>>> import numpy as np
>>> from numpy import linalg as LA
>>> np.set_printoptions(precision=2, suppress=True, linewidth=160)
>>> def tidy(a):
...     return np.round(a, 2) + 0
... 
>>> Y = np.array([[1, 2]])
>>> A = np.block([[np.zeros((1, 1)), Y], [Y.T, np.zeros((2, 2))]])
>>> A
array([[0., 1., 2.],
       [1., 0., 0.],
       [2., 0., 0.]])
>>> np.kron(np.eye(2, dtype=int), A)
array([[0., 1., 2., 0., 0., 0.],
       [1., 0., 0., 0., 0., 0.],
       [2., 0., 0., 0., 0., 0.],
       [0., 0., 0., 0., 1., 2.],
       [0., 0., 0., 1., 0., 0.],
       [0., 0., 0., 2., 0., 0.]])
>>> np.unique(A.round(6), axis=0).shape
(3, 3)
>>> LA.lstsq(A[:-1].T, A[-1])[2]
np.int32(2)
>>> J = np.load("data.npy")
>>> J
array([[ 0.5, -0.7,  0.6, -1. ],
       [-0.7,  0.5, -0.4,  0.8],
       [-0.1,  0.4,  0.4,  0.1],
       [-0.1,  2. , -0.3, -1.1]])
>>> tidy(np.abs(LA.eigvals(A)).max())
np.float64(2.24)
>>> tidy(LA.det(A))
np.float64(0.0)
>>> np.trace(A)
np.float64(0.0)
>>> tidy((J + J.T) / 2)
array([[ 0.5 , -0.7 ,  0.25, -0.55],
       [-0.7 ,  0.5 ,  0.  ,  1.4 ],
       [ 0.25,  0.  ,  0.4 , -0.1 ],
       [-0.55,  1.4 , -0.1 , -1.1 ]])
>>> np.allclose(J @ J.T, J.T @ J)
False
>>> w, V = LA.eig(J)
>>> tidy(np.sort(LA.eigvals(J.T)))
array([-1.64, -0.3 ,  0.63,  1.61])
>>> tidy(np.sort(LA.eigvals(LA.inv(J))))
array([-3.29, -0.61,  0.62,  1.58])
>>> tidy(np.prod(w))
np.float64(0.5)
>>> Y = J / LA.norm(J, axis=1, keepdims=True)
>>> C2 = Y @ Y.T
>>> (np.abs(C2) > 0.9).astype(int)
array([[1, 1, 0, 0],
       [1, 1, 0, 0],
       [0, 0, 1, 0],
       [0, 0, 0, 1]])
>>> tidy(np.degrees(np.arccos(np.clip(C2[3, 2], -1, 1))))
np.float64(64.43)
>>> tidy(C2)
array([[ 1.  , -0.97, -0.22, -0.16],
       [-0.97,  1.  ,  0.26,  0.11],
       [-0.22,  0.26,  1.  ,  0.43],
       [-0.16,  0.11,  0.43,  1.  ]])
>>> tidy(C2[3])
array([-0.16,  0.11,  0.43,  1.  ])
>>> w, V = LA.eigh(A)
>>> tidy(w)
array([-2.24,  0.  ,  2.24])
>>> w.sum(), np.trace(A)
(np.float64(0.0), np.float64(0.0))
>>> tidy(V @ np.diag(w) @ V.T)
array([[0., 1., 2.],
       [1., 0., 0.],
       [2., 0., 0.]])
>>> np.abs(V[:, -1]).round(6).argmax()
np.int64(0)
>>> (w > 1e-8).sum(), (w < -1e-8).sum()
(np.int64(1), np.int64(1))
>>> tidy(np.abs(V[:, -1]))
array([0.71, 0.32, 0.63])
>>> W0 = np.load("mat.npy")
>>> tidy(W0)
array([[-1.83,  2.28,  3.9 , -1.12],
       [ 4.02, -1.37,  2.33, -1.23],
       [-1.83, -2.64, -0.4 , -3.81],
       [-1.46, -3.31,  2.05,  2.78]])
>>> tidy(LA.det(W0))
np.float64(-625.0)
>>> tidy(np.trace(W0))
np.float64(-0.82)
>>> tidy(np.abs(LA.eigvals(W0)).max())
np.float64(5.0)
>>> tidy(W0.T @ W0)
array([[25.,  0.,  0.,  0.],
       [ 0., 25.,  0.,  0.],
       [ 0.,  0., 25.,  0.],
       [ 0.,  0.,  0., 25.]])
>>> tidy(LA.svd(W0, compute_uv=False))
array([5., 5., 5., 5.])
>>> C2 = W0.T @ W0
>>> tidy(C2)
array([[25.,  0.,  0.,  0.],
       [ 0., 25.,  0.,  0.],
       [ 0.,  0., 25.,  0.],
       [ 0.,  0.,  0., 25.]])
>>> np.allclose(C2, C2.T)
True
>>> np.trace(C2), (W0 ** 2).sum()
(np.float64(100.0), np.float64(100.0))
>>> M = np.array([[1.3, 0.0, 1.0], [-1.0, -0.7, 2.0], [1.0, 0.0, 1.3]])
>>> x0 = np.array([3, 3, 3])
>>> rhs = M @ x0
>>> tidy(rhs)
array([6.9, 0.9, 6.9])
>>> tidy(LA.solve(M, M[:, 0]))
array([1., 0., 0.])
>>> tidy(LA.solve(M, 2 * rhs))
array([6., 6., 6.])
>>> tidy(LA.solve(M.T, M[2]))
array([0., 0., 1.])
>>> tidy(LA.solve(M, rhs))
array([3., 3., 3.])
>>> tidy(LA.solve(M, rhs + M[:, 2]))
array([3., 3., 4.])
>>> C2 = M.T @ M
>>> tidy(LA.eigvalsh(C2)[::-1])
array([7.05, 3.81, 0.01])
>>> tidy(np.diag(C2))
array([3.69, 0.49, 6.69])
>>> rng = np.random.default_rng(43244)
>>> labels = rng.permutation(3)
>>> Y = M[:, labels] * rng.choice([-1, 1], 3)
>>> Y
array([[ 1.3, -0. ,  1. ],
       [-1. ,  0.7,  2. ],
       [ 1. , -0. ,  1.3]])
>>> left, _, vt = LA.svd(M.T @ Y)
>>> labels
array([0, 1, 2])
>>> left, s, vt = LA.svd(M)
>>> np.argmax(s[:-1] / (s[1:] + 1e-6)) + 1
np.int64(2)
>>> Y = left[:, :2] @ np.diag(s[:2]) @ vt[:2]
>>> LA.matrix_rank(M, rtol=0.05)
np.int64(2)
>>> tidy(LA.norm(M - Y, 2)), tidy(s[2])
(np.float64(0.09), np.float64(0.09))
>>> LA.matrix_rank(Y)
np.int64(2)
>>> Y = W0 / LA.norm(W0, axis=1, keepdims=True)
>>> C2 = Y @ Y.T
>>> np.degrees(np.arccos(np.clip(C2[0, 3], -1, 1)))
np.float64(90.0)
>>> tidy(C2[0])
array([1., 0., 0., 0.])
>>> data = np.load("a.npy")
>>> data
array([[4, 8, 4, 8, 4, 8],
       [3, 7, 3, 7, 3, 7],
       [3, 0, 3, 0, 3, 0],
       [4, 8, 4, 8, 4, 8],
       [3, 7, 3, 7, 3, 7],
       [3, 0, 3, 0, 3, 0]])
>>> left, s, vt = LA.svd(data)
>>> tidy(s)
array([28.94,  6.66,  0.  ,  0.  ,  0.  ,  0.  ])
>>> Y = left[:, :2] @ np.diag(s[:2]) @ vt[:2]
>>> tidy(LA.norm(data - Y) / LA.norm(data))
np.float64(0.0)
>>> tidy(np.abs(data - Y).max())
np.float64(0.0)
>>> LA.matrix_rank(Y)
np.int64(2)
>>> tidy(Y)
array([[4., 8., 4., 8., 4., 8.],
       [3., 7., 3., 7., 3., 7.],
       [3., 0., 3., 0., 3., 0.],
       [4., 8., 4., 8., 4., 8.],
       [3., 7., 3., 7., 3., 7.],
       [3., 0., 3., 0., 3., 0.]])
>>> tidy(LA.norm(data - Y, 2)), tidy(s[2])
(np.float64(0.0), np.float64(0.0))
